$ ipython --no-banner

In [1]: import numpy as np

In [2]: import numpy.linalg as la

In [3]: np.set_printoptions(precision=1, suppress=True, linewidth=200, floatmode="fixed")

In [4]: def rnd(a):
   ...:     return np.round(a, 1) + 0
   ...: 

In [5]: K = np.load("mat.npy")

In [6]: K
Out[6]: 
array([[1, 0, 0, 0, 0, 0, 0, 0, 0, 0, 0],
       [1, 1, 0, 0, 0, 0, 0, 0, 0, 0, 0],
       [0, 8, 1, 0, 0, 0, 0, 0, 0, 0, 0],
       [5, 3, 9, 1, 0, 0, 0, 0, 0, 0, 0],
       [1, 7, 3, 1, 1, 0, 0, 0, 0, 0, 0],
       [9, 9, 8, 6, 2, 1, 0, 0, 0, 0, 0],
       [9, 9, 4, 2, 8, 8, 1, 0, 0, 0, 0],
       [7, 0, 4, 3, 5, 3, 4, 1, 0, 0, 0],
       [4, 7, 1, 1, 7, 0, 7, 4, 1, 0, 0],
       [9, 3, 0, 3, 8, 9, 7, 8, 6, 1, 0],
       [6, 1, 6, 1, 7, 0, 4, 7, 9, 3, 1]])

In [7]: Uu, sv, VT = la.svd(K)

In [8]: rnd(sv)
Out[8]: array([34.9, 17.1, 11.5,  9.8,  6.1,  4.5,  3.1,  1.3,  0.6,  0.0,  0.0])

In [9]: B = Uu[:, :10] @ np.diag(sv[:10]) @ VT[:10]

In [10]: rnd(la.norm(K - B, 2)), rnd(sv[10])
Out[10]: (np.float64(0.0), np.float64(0.0))

In [11]: M = np.array([[-9, 0, 0, 0, 0, 0, 0, 0],
    ...:     [9, -9, 0, 0, 0, 0, 0, 0],
    ...:     [5, -2, 6, 0, 0, 0, 0, 0],
    ...:     [-8, 7, 7, 5, 0, 0, 0, 0],
    ...:     [4, -1, -7, 7, 0, 0, 0, 0],
    ...:     [4, -3, 1, -7, 4, 5, 0, 0],
    ...:     [-4, -5, 6, 4, -8, -9, -2, 0],
    ...:     [-9, 8, 2, -9, 3, -4, -5, -5]])

In [12]: la.norm(M, axis=1).argmax()
Out[12]: np.int64(7)

In [13]: rnd(la.norm(M[5] - M[6]))
Out[13]: np.float64(23.6)

In [14]: print(rnd(la.norm(M, axis=0)))
[19.5 15.3 13.2 14.8  9.4 11.0  5.4  5.0]
